$ python -q
>>> import numpy as np
>>> import numpy.linalg as la
>>> np.set_printoptions(suppress=True, linewidth=100)
>>> rnd = lambda a: np.round(a, 3) + 0
>>> m1 = np.load("case7.npy")
>>> m1
array([[-2.236, -2.965,  3.506],
       [ 1.689,  0.507, -0.872],
       [-3.121, -3.476,  4.765],
       [-2.193, -2.623,  3.762],
       [ 1.781,  1.641,  0.079],
       [ 2.363,  9.825,  7.098],
       [ 0.271, -1.266,  0.192],
       [-1.704, -2.826,  2.583],
       [-0.907,  3.605,  7.42 ],
       [ 3.515,  0.892, -4.138],
       [ 2.008,  3.318,  1.302],
       [-0.952, -2.634,  1.27 ],
       [ 3.315,  2.631, -1.999],
       [-1.828, -3.182,  2.474],
       [-1.496, -2.49 ,  2.502],
       [-4.381, -1.497,  9.266],
       [-0.47 , -2.476,  0.465],
       [ 0.558,  0.223,  1.106],
       [-4.408, -6.77 ,  4.047],
       [ 0.876,  1.675,  1.922],
       [-0.603, -0.911,  2.294],
       [-0.886, -3.805, -0.033],
       [ 2.35 , -0.028, -2.729]])
>>> M2 = np.c_[m1[:, :2] @ np.array([[-2, -2], [1, -1]]), np.array([-5, -3, 8, -6, 8, 2, 1, 8, -6, 2, 0, 1, 0, -1, 3, 4, 5, -9, -7, -4, -8, -3, -1])]
>>> rnd(M2)
array([[  1.507,   7.437,  -5.   ],
       [ -2.871,  -3.885,  -3.   ],
       [  2.766,   9.718,   8.   ],
       [  1.763,   7.009,  -6.   ],
       [ -1.921,  -5.203,   8.   ],
       [  5.099, -14.551,   2.   ],
       [ -1.808,   0.724,   1.   ],
       [  0.582,   6.234,   8.   ],
       [  5.419,  -1.791,  -6.   ],
       [ -6.138,  -7.922,   2.   ],
       [ -0.698,  -7.334,   0.   ],
       [ -0.73 ,   4.538,   1.   ],
       [ -3.999,  -9.261,   0.   ],
       [  0.474,   6.838,  -1.   ],
       [  0.502,   5.482,   3.   ],
       [  7.265,  10.259,   4.   ],
       [ -1.536,   3.416,   5.   ],
       [ -0.893,  -1.339,  -9.   ],
       [  2.046,  15.586,  -7.   ],
       [ -0.077,  -3.427,  -4.   ],
       [  0.295,   2.117,  -8.   ],
       [ -2.033,   5.577,  -3.   ],
       [ -4.728,  -4.672,  -1.   ]])
>>> rnd(la.norm(la.qr(m1)[0].T @ M2, axis=0) ** 2 / ((M2 ** 2).sum(axis=0) + 1e-12))
array([1.   , 1.   , 0.012])
>>> rnd(la.lstsq(m1, M2[:, 0])[0])
array([-2.,  1.,  0.])
>>> rnd(la.norm(M2 - m1 @ la.lstsq(m1, M2)[0], axis=0))
array([ 0.  ,  0.  , 23.92])
